$ python -q
>>> import numpy as np
>>> import numpy.linalg as la
>>> np.set_printoptions(precision=2, suppress=True, linewidth=140)
>>> F = np.loadtxt("sample14.csv", delimiter=",")
>>> print(F)
[[-5.1  -1.1  -2.11 -2.44  0.68  3.98 -0.8   2.42  1.05  2.89]
 [-0.42  0.49 -0.21 -0.37  3.16 -0.69  1.57 -1.08  0.16  3.44]
 [-3.77  2.24 -0.49 -2.27 -2.03  2.15 -3.93 -0.98  0.77  1.2 ]
 [ 2.04 -0.63  0.01  2.51 -1.05  2.08  0.14  0.93 -0.92 -1.43]
 [-1.47  0.09  1.96  1.37 -1.41 -1.17 -0.6  -0.69  0.62 -3.25]
 [ 0.93  1.86  0.03 -1.53 -1.24 -1.28 -1.73  2.09  1.76 -3.93]
 [ 2.31  0.22  5.4  -1.43  1.28  1.01  3.91 -4.16  1.77  0.59]
 [ 2.98  3.04 -0.25 -0.98  2.49 -2.55  4.18  1.23  2.35  4.14]
 [ 0.77  0.74 -3.32 -2.46 -3.08 -2.71 -0.44  0.07 -1.06 -0.16]
 [ 2.95  2.45 -0.91  1.26  0.48 -3.53  0.97  3.99  2.75 -1.44]
 [-1.13  1.84  0.6  -0.39  1.05 -0.74  1.52 -7.83  0.69  3.58]
 [-1.23 -1.11  0.42  2.8  -2.18  0.37  1.72  1.67  0.9   1.27]
 [ 1.96 -1.86  1.09 -0.79  3.29  0.09 -1.03  1.28  4.78 -2.08]
 [-0.91 -0.13  1.1  -1.29  1.19  0.57  1.59 -5.49 -1.61 -0.17]
 [ 0.03 -0.71 -0.04  1.71  3.28 -0.27  1.99 -4.32 -0.09 -3.25]
 [-1.1  -0.58  1.86  0.83 -1.19 -2.5  -1.36 -2.14 -0.5  -0.28]
 [ 0.06 -0.79 -2.13 -0.79  0.43 -0.33  4.87 -0.01  0.11  2.28]
 [-1.44 -3.12  0.44  0.25 -0.62  1.37  0.93  0.95  0.08 -2.05]
 [ 1.46 -0.99 -0.51 -1.08 -2.14 -3.1  -0.83 -0.24  1.92 -1.33]
 [-1.44 -1.82  2.62 -1.8  -0.75  2.37  0.8  -4.11  0.82  1.77]
 [-0.11  2.72 -0.57  5.24 -2.01  2.11 -1.42  5.58  0.82  2.87]
 [ 0.7   0.54  0.96  2.28 -1.35 -0.46  0.79  2.36  1.36 -1.05]
 [-1.91  2.44  1.47 -3.74 -1.11 -2.34  0.45  2.45 -1.06  0.83]
 [ 0.08 -1.66 -1.93 -2.04 -0.89  0.8   0.96 -3.44 -1.48  2.58]
 [ 2.18 -0.79  1.66 -4.18  1.88 -1.45 -1.08 -4.93  0.12  0.68]
 [ 1.27 -0.19 -5.25 -0.4   0.05 -1.52 -3.45  0.63 -0.51  0.12]
 [ 2.38 -3.15 -1.25  2.17  1.07  1.89 -3.17 -1.91 -0.31  1.79]
 [-1.15 -1.72  0.69 -2.71  0.52  3.79  1.02 -3.84 -0.75  3.04]
 [ 0.61 -1.72 -0.8   0.23  1.02 -0.07  1.94 -0.09  1.03  0.43]
 [-0.33 -0.3  -1.9   1.36 -0.31 -1.12  3.78 -7.48 -1.77  1.25]
 [ 1.3   0.57 -1.84  1.35 -1.63 -3.92  2.86  1.88 -1.59 -0.24]
 [ 0.   -1.36 -1.18 -2.08 -1.49 -1.34  1.72  1.3  -2.37  4.01]
 [ 0.65  2.44 -1.09  1.26 -2.69 -0.71 -2.77  1.19 -1.01  1.51]
 [ 2.52 -1.45  0.86 -1.51  1.34  1.84  1.   -0.86  0.86  0.62]
 [-2.43  0.41 -1.72 -0.09 -2.08 -0.47 -0.37  1.52 -1.75 -2.01]
 [-1.64 -0.95 -1.24 -0.11 -1.09  1.77  2.06 -3.37 -0.36 -0.39]
 [ 1.5   1.35  2.91  1.83  0.73  0.2   3.18 -2.02 -0.04  1.84]
 [ 0.02  2.36 -2.61  0.58 -1.88  1.53 -0.84 -0.08 -3.45  3.03]
 [ 2.14  0.51  1.1  -3.28 -0.13 -0.41  1.9  -1.43 -3.43 -3.58]
 [-0.76  0.59 -2.41 -0.78 -0.88 -0.95 -0.88 -2.77  0.06  1.63]
 [-0.59  0.58 -1.4  -0.32 -2.07  0.49  0.12  1.85 -3.63  5.16]]
>>> u, g = F[1], F[3]
>>> print(round(float(u @ u), 2))
26.55
>>> p = (u @ g) / (u @ u) * u
>>> print(p)
[ 0.2  -0.23  0.1   0.18 -1.51  0.33 -0.75  0.52 -0.08 -1.65]
>>> print(la.matrix_rank(np.outer(u, g)))
1
>>> print(g - p)
[ 1.84 -0.4  -0.09  2.33  0.46  1.75  0.89  0.41 -0.84  0.22]
>>> Q, evecs = la.qr(F[:, :4])[0], la.qr(F[:, 4:])[0]
>>> sv = la.svd(Q.T @ evecs, compute_uv=False)
>>> print(np.degrees(np.arccos(sv.clip(0, 1))))
[47.71 56.72 69.42 80.04]
>>> print(round(la.norm(Q @ Q.T - evecs @ evecs.T, 2), 2))
1.0
>>> sv = 5 * 0.9 ** np.arange(8)
>>> rng = np.random.default_rng(82052)
>>> m1 = rng.normal(size=(15, 8)) * rng.permutation(sv)
>>> print(m1)
[[ -0.79   0.3    0.12  -3.37  -5.51   6.14  -3.43  -3.45]
 [  1.11  -1.91   3.69  -4.92   2.85   1.09   0.21   2.92]
 [ -0.48  -2.38  -4.19   0.86  -3.04  -0.17   1.65   9.96]
 [  0.21   4.63   0.53   4.45   6.     4.45   1.59  -0.34]
 [  0.99   3.    -3.84  -6.11   2.89  -0.27  -1.46   3.16]
 [  0.64   3.18   1.5   -7.99   1.78  -1.23   2.26  -0.73]
 [ -5.58   1.42   4.94   2.43  -6.03  -2.18  -1.35   9.31]
 [  1.08  -3.57  -1.87  -2.01   1.96   6.85   1.83   5.52]
 [  1.33   3.11  -1.66  -8.97   3.09  -2.54   2.22  -1.36]
 [ -0.79  -3.79   0.97  -9.34  -4.01   3.73  -3.1   -2.17]
 [  0.47  -3.68   0.5  -10.69  -6.73   3.92  -2.89   3.11]
 [  3.13   1.57  -2.4    5.05   1.14  -0.26  -4.13   5.87]
 [ -2.94  -5.55   1.02   1.72   1.48   2.74   2.26   1.87]
 [  0.13  -1.57  -1.42 -10.37  -8.2    5.16   7.14  -5.06]
 [  0.03   3.    -0.87   6.49  -3.77  -4.34  -1.04   1.58]]
>>> M2 = m1 + rng.integers(-2, 3, (15, 7)) @ rng.integers(-2, 3, (7, 8))
>>> print(M2)
[[  5.21   2.3   -1.88 -10.37  -0.51   9.14   2.57  -2.45]
 [ -0.89  -6.91   3.69   4.08  -6.15   0.09  -0.79   2.92]
 [ -4.48   5.62  -0.19   8.86  -1.04   1.83  -0.35  -1.04]
 [ -4.79   1.63   0.53  14.45   6.     8.45   4.59  -6.34]
 [  1.99   1.    -6.84   6.89  13.89  16.73   2.54  -3.84]
 [ -4.36  13.18   4.5   -8.99  12.78   1.77   8.26 -13.73]
 [-14.58   6.42   4.94  -1.57  -2.03  -2.18   7.65   4.31]
 [ 11.08  -9.57  -3.87  -1.01   5.96  11.85  -5.17  11.52]
 [  0.33   1.11  -2.66  -5.97  12.09   4.46   6.22  -6.36]
 [  3.21 -14.79  -1.03  -5.34  -8.01   3.73  -8.1    4.83]
 [  0.47 -11.68   1.5   -4.69  -9.73   1.92  -5.89   2.11]
 [  4.13  -8.43  -4.4    7.05  -4.86  -2.26  -8.13  13.87]
 [ -4.94  -0.55   4.02   3.72  -7.52  -3.26  -3.74   1.87]
 [  1.13 -15.57  -4.42 -10.37  -4.2    7.16   9.14  -1.06]
 [  0.03  -5.    -3.87   9.49   3.23   2.66   0.96   2.58]]
>>> print(np.abs(M2 - m1).sum(axis=1))
[32. 27. 41. 31. 58. 52. 36. 41. 32. 37. 24. 35. 33. 30. 31.]
